$ python3 -q
>>> import numpy as np
>>> import numpy.linalg as la
>>> np.set_printoptions(precision=1, suppress=True, linewidth=120, legacy="1.25")
>>> def tidy(a):
...     return np.round(a, 1) + 0
... 
>>> E = np.load("a.npy")
>>> print(tidy(E))
[[ 0.2  0.   0.6 -0.8]
 [ 0.   1.   0.   0. ]
 [ 0.6  0.   0.6  0.6]
 [-0.8  0.   0.6  0.2]]
>>> # orthonormal columns
>>> print(tidy(np.kron(np.eye(2, dtype=int), E)))
[[ 0.2  0.   0.6 -0.8  0.   0.   0.   0. ]
 [ 0.   1.   0.   0.   0.   0.   0.   0. ]
 [ 0.6  0.   0.6  0.6  0.   0.   0.   0. ]
 [-0.8  0.   0.6  0.2  0.   0.   0.   0. ]
 [ 0.   0.   0.   0.   0.2  0.   0.6 -0.8]
 [ 0.   0.   0.   0.   0.   1.   0.   0. ]
 [ 0.   0.   0.   0.   0.6  0.   0.6  0.6]
 [ 0.   0.   0.   0.  -0.8  0.   0.6  0.2]]
>>> print(tidy(la.det(E[::-1])))
-1.0
>>> print(tidy(la.det(2 * E)), tidy(la.det(E)))
-16.0 -1.0
>>> print(tidy(la.eigvals(E).sum().real))
2.0
>>> print(np.einsum("ij,ji->", E, E))
4.0
>>> M2 = la.inv(E)
>>> print((np.abs(M2) > 1e-9).astype(int))
[[1 1 1 1]
 [1 1 1 1]
 [1 1 1 1]
 [1 1 1 1]]
>>> print(np.allclose(M2, E.T))
True
>>> print(tidy(la.inv(M2)))
[[ 0.2  0.   0.6 -0.8]
 [ 0.   1.   0.   0. ]
 [ 0.6  0.   0.6  0.6]
 [-0.8  0.   0.6  0.2]]
>>> print(tidy(la.det(E) * M2))
[[-0.2  0.  -0.6  0.8]
 [ 0.  -1.   0.   0. ]
 [-0.6  0.  -0.6 -0.6]
 [ 0.8  0.  -0.6 -0.2]]
>>> print(np.trace(E))
2.0
>>> print(tidy(E @ E))
[[1. 0. 0. 0.]
 [0. 1. 0. 0.]
 [0. 0. 1. 0.]
 [0. 0. 0. 1.]]
>>> E.inv()
Traceback (most recent call last):
  File "<python-input-19>", line 1, in <module>
    E.inv()
    ^^^^^
AttributeError: 'numpy.ndarray' object has no attribute 'inv'
>>> print(tidy(la.matrix_power(E, 4)))
[[1. 0. 0. 0.]
 [0. 1. 0. 0.]
 [0. 0. 1. 0.]
 [0. 0. 0. 1.]]
>>> print(np.allclose(E, E.T))
True
>>> print(tidy(np.sort(np.abs(la.eigvals(E)))))
[1. 1. 1. 1.]
>>> ev, V = la.eigh(E)
>>> print(tidy(la.svd(E, compute_uv=False)))
[1. 1. 1. 1.]
>>> print(tidy(V.T @ E @ V))
[[-1.  0.  0.  0.]
 [ 0.  1.  0.  0.]
 [ 0.  0.  1.  0.]
 [ 0.  0.  0.  1.]]
>>> print((ev > 1e-8).sum(), (ev < -1e-8).sum())
3 1
>>> ev, V = la.eigh(E)
>>> x0 = np.array([-2, 1, 1, -3])
>>> print(tidy(la.eigvalsh(E[1:, 1:])))
[-0.2  1.   1. ]
>>> print(tidy(x0 @ E @ x0 / (x0 @ x0)), ev[0], ev[-1])
-0.8 -1.0 1.0
>>> print(tidy(np.abs(E).sum(axis=1).max()), np.abs(ev).max())
1.8 1.0
>>> M = np.loadtxt("sample8.csv", delimiter=",")
>>> print(M)
[[ 0.  0.  0.  2. 20. 16.]
 [ 0.  0.  0.  0. 17. 14.]
 [ 0.  0.  5.  0.  0. 17.]
 [ 0.  0.  0.  0. 14. 12.]
 [ 0.  0.  3.  0.  5. 15.]
 [ 0.  0.  1.  0. 11. 22.]
 [ 0.  0.  0.  0. 14. 12.]
 [ 0.  0.  6.  0.  0. 15.]
 [ 0.  0.  0.  2. 20. 16.]
 [ 0.  0.  2.  0.  8. 14.]
 [ 0.  0.  0.  0. 14. 15.]
 [ 0.  0.  0.  2. 20. 16.]
 [ 0.  0.  1.  0. 11. 13.]
 [ 0.  0.  4.  0.  2. 10.]
 [ 0.  0.  1.  0. 11. 16.]
 [ 0.  0.  0.  0. 14. 21.]
 [ 0.  0.  3.  0.  5. 15.]
 [ 0.  0.  0.  0. 17. 17.]
 [ 0.  0.  0.  0. 14. 15.]
 [ 0.  0.  2.  0.  8. 11.]
 [ 0.  0.  1.  0. 11. 22.]
 [ 0.  0.  3.  0.  5. 15.]
 [ 0.  0.  1.  0. 11. 16.]
 [ 0.  0.  4.  0.  2. 16.]
 [ 0.  0.  6.  0.  0. 15.]]
>>> print([round(float(la.det(E[:i, :i])), 2) + 0 for i in range(1, 5)])
[0.19, 0.19, -0.19, -1.0]
>>> try:
...     la.cholesky(E)
... except la.LinAlgError as e:
...     print(e)
... 
Matrix is not positive definite
>>> theta = np.radians(45)
>>> R = np.eye(6)
>>> R[4, 4] = R[1, 1] = np.cos(theta)
>>> R[4, 1], R[1, 4] = -np.sin(theta), np.sin(theta)
>>> print(tidy(R))
[[ 1.   0.   0.   0.   0.   0. ]
 [ 0.   0.7  0.   0.   0.7  0. ]
 [ 0.   0.   1.   0.   0.   0. ]
 [ 0.   0.   0.   1.   0.   0. ]
 [ 0.  -0.7  0.   0.   0.7  0. ]
 [ 0.   0.   0.   0.   0.   1. ]]
>>> M2 = M @ R.T
>>> print(np.allclose(la.norm(M, axis=1), la.norm(M2, axis=1)))
True
>>> print(tidy(la.det(R)), tidy(np.trace(R)))
1.0 5.4
>>> print(tidy(np.abs(M2 - M).max(axis=0)))
[ 0.  14.1  0.   0.   5.9  0. ]
>>> print(np.allclose(M @ M.T, M2 @ M2.T))
True
